% ipython --no-banner

In [1]: import numpy as np

In [2]: import numpy.linalg as la

In [3]: np.set_printoptions(precision=1, suppress=True, linewidth=140, floatmode="fixed")

In [4]: J, _ = la.qr(np.array([[-0.1, -0.2, -1.5, -2.1],
   ...:     [0.5, 0.1, 1.5, -0.1],
   ...:     [-1.7, 0.4, 0.3, -0.5],
   ...:     [0.3, 0.0, -0.6, -0.3]]))

In [5]: J
Out[5]: 
array([[-0.1,  0.7, -0.1,  0.7],
       [ 0.3, -0.6,  0.2,  0.7],
       [-0.9, -0.3, -0.1,  0.2],
       [ 0.2, -0.2, -1.0,  0.1]])

In [6]: x = np.array([1, 3, 0, 4])

In [7]: 4 - la.matrix_rank(J - np.eye(4), tol=1e-8)
Out[7]: np.int64(1)

In [8]: np.sort(np.abs(np.degrees(np.angle(la.eigvals(J)))))
Out[8]: array([  0.0, 110.8, 110.8, 180.0])

In [9]: np.round(la.det(J), 1)
Out[9]: np.float64(-1.0)

In [10]: m1 = np.loadtxt("a.csv", delimiter=",")

In [11]: m1
Out[11]: 
array([[ 0.7, -0.6,  0.2,  0.5, -0.1],
       [ 1.2,  0.7,  0.5,  0.5, -0.8],
       [ 2.1, -1.4,  0.2, -0.8, -0.8]])

In [12]: A2 = m1 / np.sqrt((m1 ** 2).mean(axis=1, keepdims=True))

In [13]: la.matrix_rank(A2) == la.matrix_rank(m1)
Out[13]: np.True_

In [14]: la.norm(A2, axis=1)
Out[14]: array([2.2, 2.2, 2.2])

In [15]: theta = np.radians(36)

In [16]: Rm = np.eye(5)

In [17]: Rm[3, 3] = Rm[4, 4] = np.cos(theta)

In [18]: Rm[3, 4], Rm[4, 3] = -np.sin(theta), np.sin(theta)

In [19]: Rm
Out[19]: 
array([[ 1.0,  0.0,  0.0,  0.0,  0.0],
       [ 0.0,  1.0,  0.0,  0.0,  0.0],
       [ 0.0,  0.0,  1.0,  0.0,  0.0],
       [ 0.0,  0.0,  0.0,  0.8, -0.6],
       [ 0.0,  0.0,  0.0,  0.6,  0.8]])

In [20]: A2 = m1 @ Rm.T

In [21]: la.svd(m1, compute_uv=False), la.svd(A2, compute_uv=False)
Out[21]: (array([3.0, 1.6, 0.7]), array([3.0, 1.6, 0.7]))

In [22]: round(la.det(Rm), 1), np.round(np.trace(Rm), 1)
Out[22]: (np.float64(1.0), np.float64(4.6))

In [23]: np.abs(m1).max()
Out[23]: np.float64(2.1)

In [24]: np.diff(m1, axis=0)
Out[24]: 
array([[ 0.5,  1.3,  0.3,  0.0, -0.7],
       [ 0.9, -2.1, -0.3, -1.3,  0.0]])

In [25]: m1.mean(axis=0)
Out[25]: array([ 1.3, -0.4,  0.3,  0.1, -0.6])

In [26]: la.svd(m1, compute_uv=False)
Out[26]: array([3.0, 1.6, 0.7])

In [27]: la.matrix_rank(m1)
Out[27]: np.int64(3)

In [28]: m1.shape
Out[28]: (3, 5)

In [29]: np.unravel_index(np.abs(m1).argmax(), m1.shape)
Out[29]: (np.int64(2), np.int64(0))

In [30]: np.count_nonzero(m1)
Out[30]: np.int64(15)

In [31]: rng = np.random.default_rng(7229)

In [32]: A2 = m1 + rng.integers(-2, 3, (3, 2)) @ rng.integers(-2, 3, (2, 5))

In [33]: A2
Out[33]: 
array([[-5.3, -2.6,  2.2,  0.5,  3.9],
       [-1.8, -4.3, -0.5,  0.5, -2.8],
       [ 2.1, -5.4, -1.8, -0.8, -4.8]])

In [34]: np.abs(A2 - m1).sum(axis=1)
Out[34]: array([14.0, 11.0, 10.0])

In [35]: np.round(la.svd(A2 - m1, compute_uv=False), 1) + 0
Out[35]: array([8.5, 7.9, 0.0])
